$ python3 -q
>>> import numpy as np
>>> from numpy import linalg as LA
>>> np.set_printoptions(precision=2, suppress=True, linewidth=120)
>>> data = np.load("case5.npy")
>>> print(data)
[[-0.85  1.4   0.73 -1.21]
 [ 1.71  0.63 -0.92 -0.16]
 [ 0.59 -0.84  0.65  2.19]
 [-2.24 -4.   -0.24  1.4 ]
 [ 1.27 -8.54 -5.01  2.97]
 [ 0.88  2.61  1.17 -0.17]
 [ 0.58 -4.81 -4.15 -0.15]
 [-0.64 -4.44 -1.88  1.24]]
>>> # rank 3
>>> print(np.unique(data.round(6), axis=0).shape)
(8, 4)
>>> print(round(float(np.trace(LA.pinv(data) @ data)), 2))
3.0
>>> x0 = np.array([-2, 5, -3, -5])
>>> print(np.einsum("ij,j->i", data, x0))
[ 12.56   3.29 -18.28 -21.8  -45.06   8.63 -12.01 -21.48]
>>> Uu, sig, vt = LA.svd(data)
>>> print(sig.round(2) + 0)
[13.93  4.18  3.16  0.  ]
>>> print(np.argmax(sig[:-1] / (sig[1:] + 1e-6)) + 1)
3
>>> A2 = Uu[:, :3] @ np.diag(sig[:3]) @ vt[:3]
>>> print(np.round(np.abs(data - A2).max(), 2))
0.0
>>> f, r1 = data[6], data[0]
>>> print(round(float(f @ r1), 2))
-10.07
>>> pr = (f @ r1) / (f @ f) * f
>>> print((r1 - pr) @ f)
0.0
>>> print(pr)
[-0.14  1.19  1.03  0.04]
>>> print(round(LA.norm(f + r1) ** 2 + LA.norm(f - r1) ** 2, 2))
90.79
>>> print(LA.matrix_rank(np.outer(f, r1)))
1
>>> print(r1 - pr)
[-0.71  0.21 -0.3  -1.25]
>>> Uu, sig, vt = LA.svd(data)
>>> V = vt[:(sig > 1e-8).sum()]
>>> rng = np.random.default_rng(36)
>>> x0 = data[1] + 2 * data[7] + rng.integers(2) * np.eye(4)[1]
>>> print(x0)
[ 0.43 -8.25 -4.68  2.32]
>>> print(np.allclose(V.T @ V @ x0, x0))
True
>>> J = np.array([[0.0, 0.0, 0.0],
...     [-0.64, 2.16, -0.72],
...     [-0.64, 2.16, -0.72],
...     [0.8, -2.7, 0.9],
...     [-0.72, 2.43, -0.81],
...     [-0.08, 0.27, -0.09],
...     [0.64, -2.16, 0.72],
...     [-0.08, 0.27, -0.09],
...     [0.24, -0.81, 0.27]])
>>> print(LA.matrix_rank(J, rtol=0.1))
1
>>> print(round(LA.norm(J, 2) / LA.norm(J), 2))
1.0
>>> A2 = np.array([[4, 8, 6], [1, 9, 9], [8, 9, 6]])
>>> print(np.einsum("ij->j", J))
[-0.48  1.62 -0.54]
>>> print(LA.matrix_rank(J @ A2))
1
>>> Uu, sig, vt = LA.svd(J)
>>> V = vt[:(sig > 1e-8).sum()]
>>> x0 = J[7] + 5 * J[8] + rng.integers(2) * np.eye(3)[0]
>>> print(x0)
[ 1.12 -3.78  1.26]
>>> print(round(LA.norm(x0 - V.T @ V @ x0), 2))
0.0
>>> print(np.diag(V.T @ V))
[0.07 0.83 0.09]
>>> Uu, sig, vt = LA.svd(J, full_matrices=False)
>>> print(Uu.shape, sig.shape, vt.shape)
(9, 3) (3,) (3, 3)
>>> print(np.round(sig / sig[0], 2) + 0)
[1. 0. 0.]
>>> print(np.round(vt @ vt.T, 2) + 0)
[[1. 0. 0.]
 [0. 1. 0.]
 [0. 0. 1.]]
>>> print((sig > 1e-8).sum())
1
>>> print(np.round(Uu.T @ Uu, 2) + 0)
[[1. 0. 0.]
 [0. 1. 0.]
 [0. 0. 1.]]
>>> print(np.abs(vt[0]))
[0.27 0.91 0.3 ]
>>> print(round(float(np.sqrt((sig ** 2).sum())), 2), round(float(LA.norm(J)), 2))
5.79 5.79
>>> print(np.allclose(Uu * sig @ vt, J))
True
>>> f = np.array([2, 2, 0, 2]) + 0.5
>>> K = np.eye(4) - 2 * np.outer(f, f) / (f @ f)
>>> print(K)
[[ 0.34 -0.66 -0.13 -0.66]
 [-0.66  0.34 -0.13 -0.66]
 [-0.13 -0.13  0.97 -0.13]
 [-0.66 -0.66 -0.13  0.34]]
>>> # orthonormal columns
>>> print((K - K.T) / 2)
[[0. 0. 0. 0.]
 [0. 0. 0. 0.]
 [0. 0. 0. 0.]
 [0. 0. 0. 0.]]
>>> print(np.round(np.abs(LA.eigvals(K)).max(), 2))
1.0
>>> print(np.allclose(K, K.T))
True
>>> print(np.sort(np.abs(LA.eigvals(K))))
[1. 1. 1. 1.]
>>> print(np.round(K @ K, 2) + 0)
[[1. 0. 0. 0.]
 [0. 1. 0. 0.]
 [0. 0. 1. 0.]
 [0. 0. 0. 1.]]
>>> x0 = np.array([2, 1, 0, 1])
>>> print(LA.inv(K))
[[ 0.34 -0.66 -0.13 -0.66]
 [-0.66  0.34 -0.13 -0.66]
 [-0.13 -0.13  0.97 -0.13]
 [-0.66 -0.66 -0.13  0.34]]
>>> print([p for p in range(1, 25) if np.allclose(LA.matrix_power(K, p), np.eye(4))])
[2, 4, 6, 8, 10, 12, 14, 16, 18, 20, 22, 24]
>>> print(4 - LA.matrix_rank(K - np.eye(4), tol=1e-8))
3
>>> print(np.round(np.sort(np.abs(np.degrees(np.angle(LA.eigvals(K))))), 2) + 0)
[  0.   0.   0. 180.]
>>> print(LA.eigvals(K))
[ 1.+0.j -1.+0.j  1.+0.j  1.-0.j]
>>> print(np.kron(np.eye(2, dtype=int), K))
[[ 0.34 -0.66 -0.13 -0.66  0.   -0.   -0.   -0.  ]
 [-0.66  0.34 -0.13 -0.66 -0.    0.   -0.   -0.  ]
 [-0.13 -0.13  0.97 -0.13 -0.   -0.    0.   -0.  ]
 [-0.66 -0.66 -0.13  0.34 -0.   -0.   -0.    0.  ]
 [ 0.   -0.   -0.   -0.    0.34 -0.66 -0.13 -0.66]
 [-0.    0.   -0.   -0.   -0.66  0.34 -0.13 -0.66]
 [-0.   -0.    0.   -0.   -0.13 -0.13  0.97 -0.13]
 [-0.   -0.   -0.    0.   -0.66 -0.66 -0.13  0.34]]
>>> print(round(float(LA.det(K[::-1])), 2))
-1.0
>>> print(round(LA.eigvals(K).sum().real, 2))
2.0
>>> print(round(np.einsum("ij,ji->", K, K), 2))
4.0
>>> print(np.round(LA.det(2 * K), 2), np.round(LA.det(K), 2))
-16.0 -1.0
>>> A2 = K / LA.norm(K, axis=1, keepdims=True)
>>> C2 = A2 @ A2.T
>>> print(C2.round(2) + 0)
[[1. 0. 0. 0.]
 [0. 1. 0. 0.]
 [0. 0. 1. 0.]
 [0. 0. 0. 1.]]
>>> A2 = K / np.sqrt((K ** 2).mean(axis=1, keepdims=True))
>>> print(LA.matrix_rank(A2) == LA.matrix_rank(K))
True
>>> print(LA.matrix_rank(K - K.mean(axis=1, keepdims=True)))
3
>>> print(K - K.mean(axis=1, keepdims=True))
[[ 0.62 -0.38  0.14 -0.38]
 [-0.38  0.62  0.14 -0.38]
 [-0.28 -0.28  0.83 -0.28]
 [-0.38 -0.38  0.14  0.62]]
>>> W0 = np.load("m.npy")
>>> print(W0)
[[0.25 0.   0.   0.25 0.   0.   0.   0.25 0.25]
 [0.   0.25 0.   0.   0.25 0.   0.25 0.25 0.  ]
 [0.   0.   1.   0.   0.   0.   0.   0.   0.  ]
 [0.   0.25 0.   0.25 0.25 0.   0.   0.25 0.  ]
 [0.   0.2  0.2  0.   0.4  0.   0.   0.2  0.  ]
 [0.   0.   0.   0.   0.   1.   0.   0.   0.  ]
 [0.   0.   0.   0.   0.   0.   1.   0.   0.  ]
 [0.   0.   0.   0.2  0.   0.2  0.2  0.4  0.  ]
 [0.   0.   0.25 0.   0.   0.25 0.   0.   0.5 ]]
>>> # rows sum to 1
>>> A2 = W0 / np.sqrt((W0 ** 2).mean(axis=1, keepdims=True))
>>> print(W0 - W0.mean(axis=1, keepdims=True))
[[ 0.14 -0.11 -0.11  0.14 -0.11 -0.11 -0.11  0.14  0.14]
 [-0.11  0.14 -0.11 -0.11  0.14 -0.11  0.14  0.14 -0.11]
 [-0.11 -0.11  0.89 -0.11 -0.11 -0.11 -0.11 -0.11 -0.11]
 [-0.11  0.14 -0.11  0.14  0.14 -0.11 -0.11  0.14 -0.11]
 [-0.11  0.09  0.09 -0.11  0.29 -0.11 -0.11  0.09 -0.11]
 [-0.11 -0.11 -0.11 -0.11 -0.11  0.89 -0.11 -0.11 -0.11]
 [-0.11 -0.11 -0.11 -0.11 -0.11 -0.11  0.89 -0.11 -0.11]
 [-0.11 -0.11 -0.11  0.09 -0.11  0.09  0.09  0.29 -0.11]
 [-0.11 -0.11  0.14 -0.11 -0.11  0.14 -0.11 -0.11  0.39]]
>>> print(LA.norm(A2, axis=1))
[3. 3. 3. 3. 3. 3. 3. 3. 3.]
